$ python3 -q
>>> import numpy as np
>>> np.set_printoptions(precision=1, suppress=True, linewidth=100, sign=" ")
>>> feats = np.loadtxt("sample9.csv", delimiter=",")
>>> feats
array([[ 1.4,  0.1, -0.1,  0.6],
       [ 4.2,  0.5, -0.7,  0.3],
       [ 3.6, -0.3,  0.5,  2.5],
       [ 0. , -0.4,  0.8,  1.7],
       [-0.2,  0.1, -0.5, -1.5],
       [-4.8, -0.8,  0.6, -1.6],
       [-3.1, -0.6,  0.4, -0.9],
       [ 3.6, -0.1,  0.2,  2. ],
       [ 1.4,  0. ,  0. ,  0.5],
       [-4.1, -0.2,  0.1, -1.7],
       [-5.4, -0.7,  0.5, -2.3],
       [ 4.7,  0.4, -0.2,  2.2],
       [ 1.8, -0.3,  0.6,  2.2],
       [-3.8,  0.1, -0.3, -2.8],
       [ 0.2,  0.1, -0.2, -0.6],
       [ 2.6,  0.2, -0.2,  1. ]])
>>> vec = np.array([2, 5, 4, 1])
>>> rhs = feats @ vec
>>> c, lr = np.zeros(4), 1 / np.linalg.norm(feats, 2) ** 2
>>> for i in range(10):
...     c -= lr * feats.T @ (feats @ c - rhs)
...     if i % 2 == 0: print(i, round(np.linalg.norm(feats @ c - rhs), 1))
... 
0 2.6
2 2.5
4 2.4
6 2.3
8 2.2
>>> c.round(1) + 0
array([ 2.1,  0.1,  0. ,  1.2])
>>> round(np.linalg.cond(feats), 1)
np.float64(88.1)
>>> X = np.loadtxt("test19.csv", delimiter=",")
>>> print(X)
[[-0.8  0.2  1.9 -1.5  0.9 -0.3  0.1]
 [ 7.5 -1.8  0.6  3.9 -0.3  3.   3.3]
 [ 1.2 -0.7  1.  -0.2  0.9 -0.3  1.2]
 [-0.4 -0.7  1.7 -0.7 -2.   0.7  1. ]
 [-1.2 -0.1  0.4 -1.1  0.1  0.2  0.5]
 [-1.1 -0.5 -2.  -0.7  1.2 -0.6  0.2]
 [ 0.6 -2.1 -0.4  1.4  0.1  0.9 -0.3]
 [-0.6  0.9  1.7 -0.1 -1.   0.3 -0.1]
 [-2.1 -0.9  0.7 -0.3  2.5 -0.4 -1. ]
 [ 0.2  0.9 -0.5 -1.7 -1.1 -1.4  0.1]
 [ 0.1 -1.6 -1.  -0.5 -0.4  1.  -1.6]
 [-0.2  0.2  0.3  1.4  0.6  0.9  1.7]
 [ 0.6  0.3 -0.7  0.9 -1.  -0.3  0.5]
 [-1.5 -0.2  3.3  0.4 -1.5 -0.2  2.2]
 [-0.9  0.8 -0.1 -0.9  0.2 -0.7 -1.3]
 [ 0.9 -0.4  1.  -0.1 -0.4  0.8 -0.2]
 [-1.5 -0.7  0.7 -0.6  0.5  0.3  0.1]
 [-0.4 -1.  -1.9  1.1 -1.9  1.7 -0.4]
 [ 0.4 -0.9  1.1 -1.1 -1.6 -0.1  1.1]
 [-0.8 -1.3 -0.7 -0.2 -0.5 -0.7  0.7]
 [ 1.  -0.1 -0.7 -1.2 -0.2  1.8  0.3]
 [ 1.2  1.8  0.2 -0.4  0.5  0.6 -1. ]
 [-1.3 -1.2  0.   1.1 -0.6  1.1  1.4]
 [ 0.7  1.6 -0.2 -0.7  1.7 -0.1  0.2]
 [-0.1  0.5 -0.5 -0.8  3.6  1.  -1.6]
 [ 2.1  0.2  0.9 -0.6  0.4 -0.7 -0.5]
 [-0.8  1.4  0.   0.1 -0.8  0.1  1.4]
 [-0.6 -0.8  1.2  0.3  0.2 -0.9 -0.1]
 [ 0.8 -0.4  0.   0.3 -1.3  0.   1.6]]
>>> gram = np.cov(X, rowvar=False)
>>> np.polyfit(X[:, 4], X[:, 5], 1)
array([-0.1,  0.3])
>>> gram.shape
(7, 7)
>>> X.std(axis=0)
array([ 1.7,  1. ,  1.1,  1.1,  1.2,  0.9,  1.1])
>>> np.argsort(-X.std(axis=0).round(6), kind="stable")
array([ 0,  4,  6,  2,  3,  1,  5])
>>> np.linalg.eigvalsh(gram)[::-1]
array([ 4.4,  2.1,  1.4,  1. ,  0.6,  0.5,  0.3])
>>> np.round(np.corrcoef(X.T), 1) + 0
array([[ 1. , -0.1,  0. ,  0.5, -0.1,  0.5,  0.4],
       [-0.1,  1. ,  0.1, -0.4,  0.2, -0.3, -0.2],
       [ 0. ,  0.1,  1. ,  0. , -0.1, -0.1,  0.3],
       [ 0.5, -0.4,  0. ,  1. , -0.2,  0.6,  0.5],
       [-0.1,  0.2, -0.1, -0.2,  1. , -0.1, -0.4],
       [ 0.5, -0.3, -0.1,  0.6, -0.1,  1. ,  0.2],
       [ 0.4, -0.2,  0.3,  0.5, -0.4,  0.2,  1. ]])
>>> vec = np.array([2, 0, 3, 2, 3, 1, 3])
>>> rhs = X @ vec
>>> rhs
array([ 3.8, 36.6, 11. ,  0.6, -1.4, -6. ,  3.1,  0.7,  1.4, -8.9, -8.8, 11.1, -0.9,  9.6, -7.9,
        3.6,  0. , -9.5,  0.3, -4.2, -0.4,  1.3,  3.1,  5. ,  3.7,  4.7,  0.5,  2.4,  3.1])
>>> np.round(np.linalg.solve(X.T @ X, X.T @ rhs), 1) + 0
array([ 2.,  0.,  3.,  2.,  3.,  1.,  3.])
>>> rng = np.random.default_rng(4126)
>>> rhs = rhs + 0.1 * rng.normal(size=29)
>>> rhs
array([ 3.8, 36.7, 11. ,  0.6, -1.4, -6.1,  3.1,  0.6,  1.4, -8.9, -8.8, 11. , -1. ,  9.4, -7.9,
        3.6, -0.1, -9.5,  0.2, -4.3, -0.3,  1.2,  3. ,  5. ,  3.8,  4.8,  0.5,  2.4,  3. ])
>>> c, *_ = np.linalg.lstsq(X, rhs)
>>> np.round(X.T @ (rhs - X @ c), 1) + 0
array([ 0.,  0.,  0.,  0.,  0.,  0.,  0.])
>>> c.round(1) + 0
array([ 2.,  0.,  3.,  2.,  3.,  1.,  3.])
>>> data, _ = np.linalg.qr(np.array([[-0.2, 0.6, 0.2, 0.2, 0.0, -1.8],
...     [0.1, -1.0, 1.4, 0.8, 0.3, 0.6],
...     [-0.2, 0.3, 0.4, 0.3, 0.8, -1.0],
...     [0.3, -1.2, -1.1, -0.4, -1.5, 1.2],
...     [0.1, -0.1, -0.2, -0.8, -0.4, 0.1],
...     [0.3, -0.1, -0.4, 0.7, 0.9, 0.6]]))
>>> print(data.round(1) + 0)
[[-0.4  0.1  0.  -0.2 -0.6  0.6]
 [ 0.2 -0.7  0.7  0.  -0.1  0.1]
 [-0.4 -0.2  0.  -0.3  0.7  0.4]
 [ 0.6 -0.4 -0.6 -0.2 -0.1  0.3]
 [ 0.2  0.1  0.   0.8  0.1  0.5]
 [ 0.6  0.6  0.3 -0.4  0.1  0.2]]
>>> gram = data.T @ data
>>> print((data @ data.T).shape)
(6, 6)
>>> np.linalg.eigvalsh(gram)[::-1]
array([ 1.,  1.,  1.,  1.,  1.,  1.])
>>> np.linalg.matrix_rank(gram)
np.int64(6)
>>> np.diag(gram)
array([ 1.,  1.,  1.,  1.,  1.,  1.])
>>> np.round(data.reshape(-1, 2), 1) + 0
array([[-0.4,  0.1],
       [ 0. , -0.2],
       [-0.6,  0.6],
       [ 0.2, -0.7],
       [ 0.7,  0. ],
       [-0.1,  0.1],
       [-0.4, -0.2],
       [ 0. , -0.3],
       [ 0.7,  0.4],
       [ 0.6, -0.4],
       [-0.6, -0.2],
       [-0.1,  0.3],
       [ 0.2,  0.1],
       [ 0. ,  0.8],
       [ 0.1,  0.5],
       [ 0.6,  0.6],
       [ 0.3, -0.4],
       [ 0.1,  0.2]])
>>> T = data.reshape(6, 2, -1)
>>> T.sum(axis=1)
array([[-0.6, -0.5,  0.6],
       [ 0.2, -0.8,  0.8],
       [-0.7,  0.6,  0.4],
       [ 0.4, -0.5, -0.4],
       [ 1. ,  0.3,  0.6],
       [ 0.1,  0.7,  0.6]])
>>> np.einsum("ihd,jhd->hij", T, T).shape
(2, 6, 6)
>>> E = np.load("case15.npy")
>>> E
array([[ 1, -1,  1, -1],
       [ 1,  0,  0,  0],
       [ 1,  1,  1,  1],
       [ 1,  2,  4,  8],
       [ 1,  3,  9, 27],
       [ 1,  4, 16, 64]])
>>> Q, evecs = np.linalg.qr(E[:, :1])[0], np.linalg.qr(E[:, 1:])[0]
>>> sigma = np.linalg.svd(Q.T @ evecs, compute_uv=False)
>>> round(np.linalg.norm(Q @ Q.T - evecs @ evecs.T, 2), 1)
np.float64(1.0)
>>> print((sigma > 0.9).sum())
0
>>> np.degrees(np.arccos(sigma.clip(0, 1)))
array([ 32.4])
>>> vec = np.array([-3, 1, -2, 0])
>>> rhs = E @ vec
>>> c, lr = np.zeros(4), 1 / np.linalg.norm(E, 2) ** 2
>>> for i in range(15):
...     c -= lr * E.T @ (E @ c - rhs)
...     if i % 5 == 0: print(i, round(np.linalg.norm(E @ c - rhs), 1))
... 
0 10.0
5 9.8
10 9.7
>>> c
array([-0.1, -0.1, -0.2, -0.5])
>>> Q, r_ = np.linalg.qr(E)
>>> round(abs(r_[0, 0]), 1), np.round(np.linalg.norm(E[:, 0]), 1)
(np.float64(2.4), np.float64(2.4))
>>> Q.shape, r_.shape
((6, 4), (4, 4))
>>> r_
array([[ -2.4,  -3.7, -12.7, -40.4],
       [  0. ,   4.2,  12.5,  49.4],
       [  0. ,   0. ,   6.1,  27.5],
       [  0. ,   0. ,   0. ,   8. ]])
>>> print(np.abs(np.diag(r_)))
[ 2.4  4.2  6.1  8. ]
>>> Q
array([[-0.4, -0.6,  0.5, -0.4],
       [-0.4, -0.4, -0.1,  0.5],
       [-0.4, -0.1, -0.4,  0.3],
       [-0.4,  0.1, -0.4, -0.3],
       [-0.4,  0.4, -0.1, -0.5],
       [-0.4,  0.6,  0.5,  0.4]])
>>> round(np.trace(Q @ Q.T), 1)
np.float64(4.0)
>>> np.round(Q @ r_, 1) + 0
array([[ 1., -1.,  1., -1.],
       [ 1.,  0.,  0.,  0.],
       [ 1.,  1.,  1.,  1.],
       [ 1.,  2.,  4.,  8.],
       [ 1.,  3.,  9., 27.],
       [ 1.,  4., 16., 64.]])
